$ python3 -q
>>> import numpy as np
>>> np.set_printoptions(precision=2, suppress=True, linewidth=200, floatmode="fixed")
>>> rd = lambda a: np.round(a, 2) + 0
>>> M = np.array([[1, 2, 2], [-1, 1, 1], [1, 2, -1]])
>>> M
array([[ 1,  2,  2],
       [-1,  1,  1],
       [ 1,  2, -1]])
>>> r0 = np.array([-1, 3, 1])
>>> other = M + np.outer(r0, np.eye(3)[2])
>>> print(np.linalg.matrix_rank(np.linalg.inv(other) - np.linalg.inv(M), tol=1e-8))
1
>>> other
array([[ 1.00,  2.00,  1.00],
       [-1.00,  1.00,  4.00],
       [ 1.00,  2.00,  0.00]])
>>> rd(np.linalg.det(other) / np.linalg.det(M)), rd(1 + np.linalg.solve(M, r0)[2])
(np.float64(0.33), np.float64(0.33))
>>> K = np.loadtxt("dump.csv", delimiter=",")
>>> K
array([[1.00, 0.00, 1.00, 0.00],
       [1.00, 3.00, 1.00, 3.00],
       [1.00, 0.00, 1.00, 0.00],
       [1.00, 3.00, 1.00, 3.00]])
>>> rd(np.linalg.eigvals(K).sum().real)
np.float64(8.0)
>>> rd(np.linalg.eigvals(K))
array([6.00, 0.00, 2.00, 0.00])
>>> print(np.kron(np.eye(2, dtype=int), K))
[[1.00 0.00 1.00 0.00 0.00 0.00 0.00 0.00]
 [1.00 3.00 1.00 3.00 0.00 0.00 0.00 0.00]
 [1.00 0.00 1.00 0.00 0.00 0.00 0.00 0.00]
 [1.00 3.00 1.00 3.00 0.00 0.00 0.00 0.00]
 [0.00 0.00 0.00 0.00 1.00 0.00 1.00 0.00]
 [0.00 0.00 0.00 0.00 1.00 3.00 1.00 3.00]
 [0.00 0.00 0.00 0.00 1.00 0.00 1.00 0.00]
 [0.00 0.00 0.00 0.00 1.00 3.00 1.00 3.00]]
>>> rd(np.linalg.det(2 * K)), rd(np.linalg.det(K))
(np.float64(0.0), np.float64(0.0))
>>> rd(np.linalg.det(K[::-1]))
np.float64(0.0)
>>> arr = np.load("arr.npy")
>>> arr
array([[-2,  0,  2, -2],
       [ 2,  1, -1,  1],
       [ 2,  1, -1, -1],
       [-1, -3, -1,  3]])
>>> rd(np.sort(np.abs(np.linalg.eigvals(arr))))
array([0.61, 0.61, 3.06, 3.48])
>>> (arr + arr.T) / 2
array([[-2.00,  1.00,  2.00, -1.50],
       [ 1.00,  1.00,  0.00, -1.00],
       [ 2.00,  0.00, -1.00, -1.00],
       [-1.50, -1.00, -1.00,  3.00]])
>>> (arr - arr.T) / 2
array([[ 0.00, -1.00,  0.00, -0.50],
       [ 1.00,  0.00, -1.00,  2.00],
       [ 0.00,  1.00,  0.00,  0.00],
       [ 0.50, -2.00,  0.00,  0.00]])
>>> other = np.linalg.inv(arr)
>>> print(rd(other))
[[ 2.00  2.00  1.00  1.00]
 [-1.50 -1.00 -1.00 -1.00]
 [ 2.50  2.50  0.50  1.00]
 [ 0.00  0.50 -0.50  0.00]]
>>> rd(np.linalg.inv(other))
array([[-2.00,  0.00,  2.00, -2.00],
       [ 2.00,  1.00, -1.00,  1.00],
       [ 2.00,  1.00, -1.00, -1.00],
       [-1.00, -3.00, -1.00,  3.00]])
>>> rd(np.linalg.det(arr) * np.linalg.det(other))
np.float64(1.0)
>>> x = np.array([0, -1, -2, 1])
>>> a = np.maximum(arr @ x, 0)
>>> np.maximum(arr @ x, 0) - np.maximum(-arr @ x, 0)
array([-6,  2,  0,  8])
>>> a
array([0, 2, 0, 8])
>>> arr.T @ a
array([ -4, -22, -10,  26])
>>> W0 = np.load("run15.npy")
>>> W0
array([[ 7, 12,  0,  6],
       [ 8, 13,  0,  4],
       [ 2,  3,  0,  0]])
>>> left, sig, Vt = np.linalg.svd(W0)
>>> np.argmax(sig[:-1] / (sig[1:] + 1e-6)) + 1
np.int64(2)
>>> other = left[:, :2] @ np.diag(sig[:2]) @ Vt[:2]
>>> print(rd(np.linalg.norm(W0 - other, 2)), rd(sig[2]))
0.0 0.0
>>> rd(other)
array([[ 7.00, 12.00,  0.00,  6.00],
       [ 8.00, 13.00,  0.00,  4.00],
       [ 2.00,  3.00,  0.00,  0.00]])
>>> rd(W0 @ np.linalg.pinv(W0) @ W0)
array([[ 7.00, 12.00,  0.00,  6.00],
       [ 8.00, 13.00,  0.00,  4.00],
       [ 2.00,  3.00,  0.00,  0.00]])
>>> print(np.linalg.lstsq(W0[:-1].T, W0[-1])[2])
2
>>> np.abs(np.diag(np.linalg.qr(W0)[1])) > 1e-9
array([ True,  True, False])
>>> print(rd(np.linalg.norm(W0, 2) / np.linalg.norm(W0)))
1.0
>>> [round(float(x), 2) for x in np.linalg.svd(W0, compute_uv=False)[:3]]
[22.06, 2.03, 0.0]
>>> other = np.array([[2, 1, 0], [-1, 2, -2], [-1, 1, 2], [0, -1, 2]])
>>> Z = np.array([[2, 1, 0, 0], [1, 1, 0, 0], [0, 2, 2, 1]])
>>> rng = np.random.default_rng(83029)
>>> data = other @ Z + 0.05 * rng.normal(size=(4, 4))
>>> rd(data)
array([[ 4.97,  3.05,  0.05,  0.04],
       [ 0.04, -3.05, -3.99, -2.02],
       [-1.04,  4.02,  3.99,  1.99],
       [-1.02,  3.06,  4.00,  2.00]])
>>> other = np.array([[-2, 0], [-2, 0]])
>>> Z = np.kron(other, data)
>>> Z.shape
(8, 8)
>>> print(rd(np.linalg.norm(Z, 2)), rd(np.linalg.norm(other, 2) * np.linalg.norm(data, 2)))
28.04 28.04
>>> np.linalg.matrix_rank(Z)
np.int64(4)
>>> other = np.array([[3, 0], [-3, -3]])
>>> Z = np.array([[3]])
>>> E = np.block([[other, np.zeros((2, 1))], [np.zeros((1, 2)), Z]])
>>> E
array([[ 3.00,  0.00,  0.00],
       [-3.00, -3.00,  0.00],
       [ 0.00,  0.00,  3.00]])
>>> x = np.array([0, -2, -1])
>>> E @ x
array([ 0.00,  6.00, -3.00])
>>> np.sign((E @ x).round(6))
array([ 0.00,  1.00, -1.00])
>>> np.linalg.norm(E @ x) <= np.linalg.norm(E, 2) * np.linalg.norm(x) + 1e-9
np.True_
>>> print((E * x).sum(axis=1))
[ 0.00  6.00 -3.00]
>>> (E @ x).argmax()
np.int64(1)
>>> print(E @ np.ones(3))
[ 3.00 -6.00  3.00]
>>> E @ np.eye(3)[1]
array([ 0.00, -3.00,  0.00])
>>> rd(np.sort(np.linalg.eigvals(E).real))
array([-3.00,  3.00,  3.00])
>>> rd(np.linalg.det(E))
np.float64(-27.0)
>>> (E != 0).astype(int)
array([[1, 0, 0],
       [1, 1, 0],
       [0, 0, 1]])
>>> rd(np.linalg.eigvals(E))
array([-3.00,  3.00,  3.00])
>>> np.poly(E)
array([ 1.00, -3.00, -9.00, 27.00])
>>> rd(np.linalg.det(2 * E)), rd(np.linalg.det(E))
(np.float64(-216.0), np.float64(-27.0))
>>> print(np.kron(np.eye(2, dtype=int), E))
[[ 3.00  0.00  0.00  0.00  0.00  0.00]
 [-3.00 -3.00  0.00 -0.00 -0.00  0.00]
 [ 0.00  0.00  3.00  0.00  0.00  0.00]
 [ 0.00  0.00  0.00  3.00  0.00  0.00]
 [-0.00 -0.00  0.00 -3.00 -3.00  0.00]
 [ 0.00  0.00  0.00  0.00  0.00  3.00]]
>>> rd(np.linalg.eigvals(E).sum().real)
np.float64(3.0)
>>> np.einsum("ii->", E)
np.float64(3.0)
>>> X = (rng.random((4, 4)) < 0.3) + np.eye(4)
>>> X /= X.sum(axis=1, keepdims=True)
>>> rd(X)
array([[0.50, 0.50, 0.00, 0.00],
       [0.00, 1.00, 0.00, 0.00],
       [0.00, 0.33, 0.33, 0.33],
       [0.33, 0.00, 0.33, 0.33]])
>>> # column 3 repeats column 2
>>> rd((X - X.T) / 2)
array([[ 0.00,  0.25,  0.00, -0.17],
       [-0.25,  0.00, -0.17,  0.00],
       [ 0.00,  0.17,  0.00,  0.00],
       [ 0.17,  0.00,  0.00,  0.00]])
>>> rd(np.linalg.matrix_power(X, 4))
array([[0.06, 0.94, 0.00, 0.00],
       [0.00, 1.00, 0.00, 0.00],
       [0.11, 0.69, 0.10, 0.10],
       [0.16, 0.65, 0.10, 0.10]])
>>> np.allclose(X, X.T)
False
>>> rd(np.abs(np.linalg.eigvals(X)).max())
np.float64(1.0)
>>> rd(np.trace(X))
np.float64(2.17)
>>> print(np.allclose(X @ X.T, X.T @ X))
False
>>> rank = np.linalg.matrix_rank(X)
>>> print(rank)
3
>>> null = np.linalg.svd(X)[2][rank:].T
>>> null.shape
(4, 1)
>>> rd(null[:, 0] / null[np.abs(null[:, 0]).round(6).argmax(), 0])
array([ 0.00,  0.00,  1.00, -1.00])
>>> print([int(np.linalg.matrix_rank(np.delete(X, i, axis=0))) for i in range(4)])
[3, 3, 3, 3]
>>> print([int(np.linalg.matrix_rank(X[:, :j + 1])) for j in range(4)])
[1, 2, 3, 3]
>>> feats = np.load("test14.npy")
>>> feats
array([[-4,  4, -2],
       [ 0,  0,  0],
       [ 0,  0,  0],
       [ 1,  4, -5],
       [-3,  8, -7],
       [ 0,  0,  0],
       [ 0,  0,  0],
       [-2,  1,  8],
       [ 0,  0,  0],
       [ 0,  0,  0],
       [-2,  1,  8],
       [ 1,  4, -5],
       [ 0,  0,  0],
       [ 1,  4, -5],
       [ 1,  4, -5],
       [ 0,  0,  0],
       [ 0,  0,  0],
       [ 0,  0,  0],
       [-2,  1,  8],
       [ 0,  0,  0],
       [-6,  5,  6],
       [-1,  5,  3],
       [-4,  4, -2],
       [ 1,  4, -5],
       [ 1,  4, -5],
       [ 0,  0,  0]])
>>> G = feats.T @ feats
>>> np.diag(G)
array([ 96, 245, 444])
>>> print(np.linalg.matrix_rank(G))
3
>>> np.allclose(G, G.T)
True
>>> G
array([[  96,  -73,  -80],
       [ -73,  245, -123],
       [ -80, -123,  444]])
>>> rd(np.linalg.svd(feats, compute_uv=False) ** 2)
array([507.08, 249.28,  28.64])
>>> Ac = feats - feats.mean(axis=0)
>>> left, sig, Vt = np.linalg.svd(Ac, full_matrices=False)
>>> np.abs(Vt[0]).argmax()
np.int64(2)
>>> print((np.sign(left[:, 0]) == np.sign(left[0, 0])).astype(int))
[1 0 0 1 1 0 0 0 0 0 0 1 0 1 1 0 0 0 0 0 0 0 1 1 1 0]
>>> rd(Vt[0] * np.sign(Vt[0, np.abs(Vt[0]).argmax()]))
array([-0.18, -0.27,  0.95])
>>> rd((sig ** 2).sum() ** 2 / (sig ** 4).sum())
np.float64(1.68)
>>> np.linalg.matrix_rank(Ac)
np.int64(3)
>>> rd(np.abs(Vt[-1]))
array([0.78, 0.54, 0.30])
>>> G = M.T @ M
>>> (M @ M.T).shape
(3, 3)
>>> np.trace(G), (M ** 2).sum()
(np.int64(18), np.int64(18))
>>> rd(np.linalg.eigvalsh(G)[::-1])
array([11.64,  4.96,  1.40])
>>> np.linalg.matrix_rank(G)
np.int64(3)
>>> rd(np.linalg.svd(M, compute_uv=False) ** 2)
array([11.64,  4.96,  1.40])
>>> np.diag(G)
array([3, 9, 6])
